$ python -q
>>> import numpy as np
>>> np.set_printoptions(suppress=True, linewidth=160)
>>> arr = np.array([[2, 0, 0, 0], [2, 2, 0, 0], [0, 0, 2, 0], [0, 0, 2, 2]])
>>> (np.linalg.matrix_power((arr != 0) + (arr.T != 0) + np.eye(4), 4) > 0).astype(int)
array([[1, 1, 0, 0],
       [1, 1, 0, 0],
       [0, 0, 1, 1],
       [0, 0, 1, 1]])
>>> print(np.flatnonzero(np.linalg.matrix_power((arr != 0) + (arr.T != 0) + np.eye(4), 4)[1]))
[0 1]
>>> np.round(np.sort(np.linalg.eigvals(arr).real), 2)
array([2., 2., 2., 2.])
>>> x0 = np.array([0, 2, 1, 2])
>>> rhs = arr @ x0
>>> rhs
array([0, 4, 2, 6])
>>> np.round(np.linalg.solve(arr, arr[:, 1]), 2)
array([0., 1., 0., 0.])
>>> print(np.round(np.linalg.solve(arr.T, arr[0]), 2))
[1. 0. 0. 0.]
>>> np.round(np.linalg.solve(arr, 2 * rhs), 2)
array([0., 4., 2., 4.])
>>> np.round(np.linalg.solve(arr, rhs + arr[:, 2]), 2)
array([0., 2., 2., 2.])
>>> np.round(np.linalg.solve(arr, rhs), 2)
array([0., 2., 1., 2.])
>>> proj = np.triu(np.array([[-1, 1, 1, 0], [-1, -2, 1, 1], [0, 1, 2, 2], [1, 1, -1, 0]]), 1) + np.eye(4)
>>> B = proj @ arr @ np.linalg.inv(proj)
>>> print(round(float(np.linalg.det(B)), 2))
16.0
>>> np.trace(B), np.trace(arr)
(np.float64(8.0), np.int64(8))
>>> np.linalg.matrix_rank(B)
np.int64(4)
